$ python -q
>>> import numpy as np
>>> import numpy.linalg as la
>>> np.set_printoptions(suppress=True, linewidth=200)
>>> arr = np.load("m.npy")
>>> arr
array([[1., 2., 1., 2., 1., 3.],
       [0., 0., 1., 0., 0., 2.],
       [1., 1., 1., 0., 0., 0.],
       [0., 0., 0., 0., 0., 0.],
       [0., 0., 0., 1., 2., 3.],
       [0., 0., 0., 0., 0., 3.]])
>>> rng = np.random.default_rng(602076)
>>> M2 = arr + rng.integers(-2, 3, (6, 5)) @ rng.integers(-2, 3, (5, 6))
>>> M2
array([[-1.,  4.,  0.,  4., -2.,  9.],
       [ 2.,  0.,  5., -3.,  5., -1.],
       [-3.,  0.,  6., -1.,  4.,  3.],
       [ 0.,  4., -2., -2.,  0.,  6.],
       [ 2.,  0., -3., -5.,  1.,  1.],
       [ 0.,  0., -2., -3., -7.,  5.]])
>>> M2 - arr
array([[-2.,  2., -1.,  2., -3.,  6.],
       [ 2.,  0.,  4., -3.,  5., -3.],
       [-4., -1.,  5., -1.,  4.,  3.],
       [ 0.,  4., -2., -2.,  0.,  6.],
       [ 2.,  0., -3., -6., -1., -2.],
       [ 0.,  0., -2., -3., -7.,  2.]])
>>> vec = np.array([7, -2, -5, 4, 9, -7])
>>> rhs = M2 @ vec
>>> b, lr = np.zeros(6), 1 / la.norm(M2, 2) ** 2
>>> for i in range(12):
...     b -= lr * M2.T @ (M2 @ b - rhs)
...     if i % 2 == 0: print(i, round(la.norm(M2 @ b - rhs), 2))
... 
0 50.45
2 36.5
4 27.61
6 21.13
8 16.37
10 12.93
>>> b.round(2)
array([ 4.14,  0.43, -3.7 ,  2.37,  7.16, -8.68])
